$ python -q
>>> import numpy as np
>>> from numpy import linalg as LA
>>> np.set_printoptions(suppress=True, linewidth=200)
>>> def rd(a):
...     return np.round(a, 2) + 0
... 
>>> m1 = np.load("w.npy")
>>> m1
array([[ 1, -1,  1, -1],
       [ 1,  0,  0,  0],
       [ 1,  1,  1,  1]])
>>> # column 3 repeats column 1
>>> m1.reshape(2, -1)
array([[ 1, -1,  1, -1,  1,  0],
       [ 0,  0,  1,  1,  1,  1]])
>>> m1.reshape(-1, 2)
array([[ 1, -1],
       [ 1, -1],
       [ 1,  0],
       [ 0,  0],
       [ 1,  1],
       [ 1,  1]])
>>> t3 = m1.reshape(3, 2, -1)
>>> t3.sum(axis=1)
array([[ 2, -2],
       [ 1,  0],
       [ 2,  2]])
>>> t3.transpose(1, 0, 2)
array([[[ 1, -1],
        [ 1,  0],
        [ 1,  1]],

       [[ 1, -1],
        [ 0,  0],
        [ 1,  1]]])
>>> data = np.array([[-0.8, -0.2, 0.1, -0.2],
...     [-0.79, -0.18, 0.09, -0.22],
...     [1.7, 0.0, 1.9, -1.5]])
>>> data
array([[-0.8 , -0.2 ,  0.1 , -0.2 ],
       [-0.79, -0.18,  0.09, -0.22],
       [ 1.7 ,  0.  ,  1.9 , -1.5 ]])
>>> left, sig, Vt = LA.svd(data)
>>> np.argmax(sig[:-1] / (sig[1:] + 1e-6)) + 1
np.int64(2)
>>> other = left[:, :2] @ np.diag(sig[:2]) @ Vt[:2]
>>> rd(LA.norm(data - other) / LA.norm(data))
np.float64(0.01)
>>> E = np.loadtxt("m.csv", delimiter=",")
>>> E
array([[ 7., -6.,  6., -2.],
       [-6., 12., -9.,  3.],
       [ 6., -9., 12., -3.],
       [-2.,  3., -3.,  4.]])
>>> vec = np.array([4, 0, 3, 1])
>>> rhs = E @ vec
>>> rhs
array([ 44., -48.,  57., -13.])
>>> rd(LA.solve(E, 5 * rhs))
array([20.,  0., 15.,  5.])
>>> rd(LA.solve(E, rhs))
array([4., 0., 3., 1.])
>>> rd(LA.solve(E.T, E[3]))
array([0., 0., 0., 1.])
>>> rd(LA.solve(E, rhs + E[:, 2]))
array([4., 0., 4., 1.])
>>> w, vecs = LA.eig(E)
>>> rd(np.prod(w))
np.float64(702.0)
>>> rd(w)
array([26.,  3.,  3.,  3.])
>>> w, vecs = LA.eigh(E)
>>> vec = np.array([1, 1, 1, -2])
>>> rd(LA.eigvalsh(E[1:, 1:]))
array([ 3.,  3., 22.])
>>> np.abs(E).sum(axis=1).max(), rd(np.abs(w).max())
(np.float64(30.0), np.float64(26.0))
>>> (np.sign(vecs[:, -1].round(6)) == np.sign(vecs[0, -1].round(6))).astype(int)
array([1, 0, 1, 0])
>>> LA.matrix_rank(data, rtol=0.1)
np.int64(2)
>>> other = np.array([[1, 0, -1, -2], [1, 2, -2, -1], [-1, -2, 2, 1]])
>>> mat = other.T @ other
>>> mat
array([[ 3,  4, -5, -4],
       [ 4,  8, -8, -4],
       [-5, -8,  9,  6],
       [-4, -4,  6,  6]])
>>> # symmetric
>>> rank = LA.matrix_rank(mat)
>>> rank
np.int64(2)
>>> ns = LA.svd(mat)[2][rank:].T
>>> rd(mat @ ns)
array([[0., 0.],
       [0., 0.],
       [0., 0.],
       [0., 0.]])
>>> [int(LA.matrix_rank(np.delete(mat, i, axis=0))) for i in range(4)]
[2, 2, 2, 2]
>>> [int(LA.matrix_rank(mat[:, :j + 1])) for j in range(4)]
[1, 2, 2, 2]
>>> [int(LA.matrix_rank(mat[:i])) for i in range(1, len(mat) + 1)]
[1, 2, 2, 2]
>>> LA.matrix_rank(mat.T @ mat), LA.matrix_rank(mat @ mat.T)
(np.int64(2), np.int64(2))
>>> rng = np.random.default_rng(77248)
>>> idx = rng.permutation(4)
>>> idx
array([0, 3, 1, 2])
>>> other = mat[idx][:, idx]
>>> rd(LA.det(other)), rd(LA.det(mat[idx]))
(np.float64(0.0), np.float64(0.0))
>>> np.diag(other)
array([3, 6, 8, 9])
>>> np.trace(other)
np.int64(26)
>>> np.allclose(other, mat)
False
>>> K = np.load("case1.npy")
>>> rd(K)
array([[ 0.71,  0.71,  0.  ],
       [-0.71,  0.71,  0.  ],
       [ 0.  ,  0.  ,  1.  ]])
>>> q = K.astype(float).copy()
>>> for j in range(3):
...     q[:, j] -= q[:, :j] @ (q[:, :j].T @ q[:, j])
...     q[:, j] /= LA.norm(q[:, j])
... 
>>> rd(q.T @ q)
array([[1., 0., 0.],
       [0., 1., 0.],
       [0., 0., 1.]])
>>> rd(q)
array([[ 0.71,  0.71,  0.  ],
       [-0.71,  0.71,  0.  ],
       [ 0.  ,  0.  ,  1.  ]])
>>> f, g = K[0], K[1]
>>> f @ f
np.float64(1.0)
>>> f @ g
np.float64(0.0)
>>> pr = (f @ g) / (f @ f) * f
>>> (g - pr) @ f
np.float64(0.0)
>>> rd(np.outer(f, g))
array([[-0.5,  0.5,  0. ],
       [-0.5,  0.5,  0. ],
       [ 0. ,  0. ,  0. ]])
>>> LA.matrix_rank(np.outer(f, g))
np.int64(1)
>>> pr
array([0., 0., 0.])
>>> rd(g - pr)
array([-0.71,  0.71,  0.  ])
>>> rd(LA.norm(f + g) ** 2 + LA.norm(f - g) ** 2)
np.float64(4.0)
>>> t = np.radians(120)
>>> Rm = np.eye(3)
>>> Rm[1, 1] = Rm[0, 0] = np.cos(t)
>>> Rm[1, 0], Rm[0, 1] = -np.sin(t), np.sin(t)
>>> rd(Rm)
array([[-0.5 ,  0.87,  0.  ],
       [-0.87, -0.5 ,  0.  ],
       [ 0.  ,  0.  ,  1.  ]])
>>> other = K @ Rm.T
>>> rd(other)
array([[ 0.26, -0.97,  0.  ],
       [ 0.97,  0.26,  0.  ],
       [ 0.  ,  0.  ,  1.  ]])
>>> np.allclose(LA.norm(K, axis=1), LA.norm(other, axis=1))
True
>>> rd(LA.svd(K, compute_uv=False)), rd(LA.svd(other, compute_uv=False))
(array([1., 1., 1.]), array([1., 1., 1.]))
>>> f = np.array([4, 9, 8])
>>> other = K + np.outer(f, np.eye(3)[0])
>>> rd(other)
array([[4.71, 0.71, 0.  ],
       [8.29, 0.71, 0.  ],
       [8.  , 0.  , 1.  ]])
>>> LA.matrix_rank(LA.inv(other) - LA.inv(K), tol=1e-8)
np.int64(1)
>>> rd(LA.det(other) / LA.det(K)), rd(1 + LA.solve(K, f)[0])
(np.float64(-2.54), np.float64(-2.54))
>>> rd((K - K.T) / 2)
array([[ 0.  ,  0.71,  0.  ],
       [-0.71,  0.  ,  0.  ],
       [ 0.  ,  0.  ,  0.  ]])
>>> rd(LA.det(K))
np.float64(1.0)
>>> rd((K + K.T) / 2)
array([[0.71, 0.  , 0.  ],
       [0.  , 0.71, 0.  ],
       [0.  , 0.  , 1.  ]])
>>> np.allclose(K @ K.T, K.T @ K)
True
>>> assert K == K.T
Traceback (most recent call last):
  File "<python-input-90>", line 1, in <module>
    assert K == K.T
           ^^^^^^^^
ValueError: The truth value of an array with more than one element is ambiguous. Use a.any() or a.all()
>>> rd(np.abs(LA.eigvals(K)).max())
np.float64(1.0)
>>> rd(np.sort(np.abs(LA.eigvals(K))))
array([1., 1., 1.])
>>> rd(K @ K)
array([[ 0.,  1.,  0.],
       [-1.,  0.,  0.],
       [ 0.,  0.,  1.]])
>>> rd(LA.matrix_power(K, 2))
array([[ 0.,  1.,  0.],
       [-1.,  0.,  0.],
       [ 0.,  0.,  1.]])
>>> feats = np.load("run14.npy")
>>> rd(feats)
array([[ 0.58, -0.35, -0.35],
       [-0.35,  0.21,  0.21],
       [-0.35,  0.21,  0.21]])
>>> # applying it twice changes nothing
>>> idx = rng.permutation(3)
>>> idx
array([0, 2, 1])
>>> other = feats[idx][:, idx]
>>> np.trace(other)
np.float64(1.0)
>>> M = np.loadtxt("arr.csv", delimiter=",")
>>> M
array([[-1.,  1.,  1.],
       [ 1., -1.,  1.],
       [ 1.,  1., -1.]])
>>> # equal to its transpose
>>> w, vecs = LA.eig(M)
>>> rd(M @ vecs[:, 0] - w[0] * vecs[:, 0])
array([0., 0., 0.])
>>> rd(np.sort(LA.eigvals(M @ M)))
array([1., 4., 4.])
>>> rd(np.sort(LA.eigvals(M.T)))
array([-2., -2.,  1.])
>>> w, vecs = LA.eigh(M)
>>> rd(w)
array([-2., -2.,  1.])
>>> rd(LA.svd(M, compute_uv=False))
array([2., 2., 1.])
>>> np.unique(w.round(6) + 0, return_counts=True)[1]
array([2, 1])
>>> F = np.array([[1.6, 0.9, -0.9, -1.0],
...     [0.6, 0.8, -0.1, 0.2],
...     [0.8, -0.8, -0.2, 0.7],
...     [-0.4, 0.8, 1.2, 0.9]])
>>> F[1] = F[0] + 0.02 * rng.normal(size=4)
>>> rd(F)
array([[ 1.6 ,  0.9 , -0.9 , -1.  ],
       [ 1.55,  0.93, -0.9 , -1.01],
       [ 0.8 , -0.8 , -0.2 ,  0.7 ],
       [-0.4 ,  0.8 ,  1.2 ,  0.9 ]])
>>> other = LA.inv(F)
>>> rd(LA.slogdet(F)[0])
np.float64(-1.0)
>>> rd(F.ravel(order="F"))
array([ 1.6 ,  1.55,  0.8 , -0.4 ,  0.9 ,  0.93, -0.8 ,  0.8 , -0.9 , -0.9 , -0.2 ,  1.2 , -1.  , -1.01,  0.7 ,  0.9 ])
>>> rd(F.reshape(2, -1))
array([[ 1.6 ,  0.9 , -0.9 , -1.  ,  1.55,  0.93, -0.9 , -1.01],
       [ 0.8 , -0.8 , -0.2 ,  0.7 , -0.4 ,  0.8 ,  1.2 ,  0.9 ]])
>>> t3 = F.reshape(4, 2, -1)
>>> t3.shape
(4, 2, 2)
>>> rd(np.einsum("ihd,ihd->ih", t3, t3))
array([[3.37, 1.81],
       [3.27, 1.84],
       [1.28, 0.53],
       [0.8 , 2.25]])
>>> rd(t3.sum(axis=1))
array([[ 0.7 , -0.1 ],
       [ 0.65, -0.08],
       [ 0.6 , -0.1 ],
       [ 0.8 ,  1.7 ]])
>>> rd(t3.transpose(1, 0, 2))
array([[[ 1.6 ,  0.9 ],
        [ 1.55,  0.93],
        [ 0.8 , -0.8 ],
        [-0.4 ,  0.8 ]],

       [[-0.9 , -1.  ],
        [-0.9 , -1.01],
        [-0.2 ,  0.7 ],
        [ 1.2 ,  0.9 ]]])
>>> np.einsum("ihd,jhd->hij", t3, t3).shape
(2, 4, 4)
